$ python3 -q
>>> import numpy as np
>>> np.set_printoptions(precision=3, suppress=True, linewidth=120, floatmode="fixed")
>>> tidy = lambda a: np.round(a, 3) + 0
>>> M = np.loadtxt("case5.csv", delimiter=",")
>>> M
array([[0.000, 2.000, 0.000, 0.000, 0.000],
       [0.000, 0.000, 0.000, 0.000, 2.000],
       [1.000, 0.000, 2.000, 0.000, 2.000],
       [0.000, 2.000, 0.000, 0.000, 0.000],
       [1.000, 1.000, 1.000, 2.000, 1.000]])
>>> tidy(np.linalg.det(M))
np.float64(0.0)
>>> M @ M
array([[0.000, 0.000, 0.000, 0.000, 4.000],
       [2.000, 2.000, 2.000, 4.000, 2.000],
       [4.000, 4.000, 6.000, 4.000, 6.000],
       [0.000, 0.000, 0.000, 0.000, 4.000],
       [2.000, 7.000, 3.000, 2.000, 5.000]])
>>> tidy(np.abs(np.linalg.eigvals(M)).max())
np.float64(3.726)
>>> (M + M.T) / 2
array([[0.000, 1.000, 0.500, 0.000, 0.500],
       [1.000, 0.000, 0.000, 1.000, 1.500],
       [0.500, 0.000, 2.000, 0.000, 1.500],
       [0.000, 1.000, 0.000, 0.000, 1.000],
       [0.500, 1.500, 1.500, 1.000, 1.000]])
>>> th = np.radians(135)
>>> Rm = np.eye(5)
>>> Rm[4, 4] = Rm[3, 3] = np.cos(th)
>>> Rm[4, 3], Rm[3, 4] = -np.sin(th), np.sin(th)
>>> tidy(Rm)
array([[ 1.000,  0.000,  0.000,  0.000,  0.000],
       [ 0.000,  1.000,  0.000,  0.000,  0.000],
       [ 0.000,  0.000,  1.000,  0.000,  0.000],
       [ 0.000,  0.000,  0.000, -0.707,  0.707],
       [ 0.000,  0.000,  0.000, -0.707, -0.707]])
>>> other = M @ Rm.T
>>> np.allclose(np.linalg.norm(M, axis=1), np.linalg.norm(other, axis=1))
True
>>> np.allclose(M @ M.T, other @ other.T)
True
>>> tidy(other)
array([[ 0.000,  2.000,  0.000,  0.000,  0.000],
       [ 0.000,  0.000,  0.000,  1.414, -1.414],
       [ 1.000,  0.000,  2.000,  1.414, -1.414],
       [ 0.000,  2.000,  0.000,  0.000,  0.000],
       [ 1.000,  1.000,  1.000, -0.707, -2.121]])
>>> tidy(np.linalg.det(Rm)), tidy(np.trace(Rm))
(np.float64(1.0), np.float64(1.586))
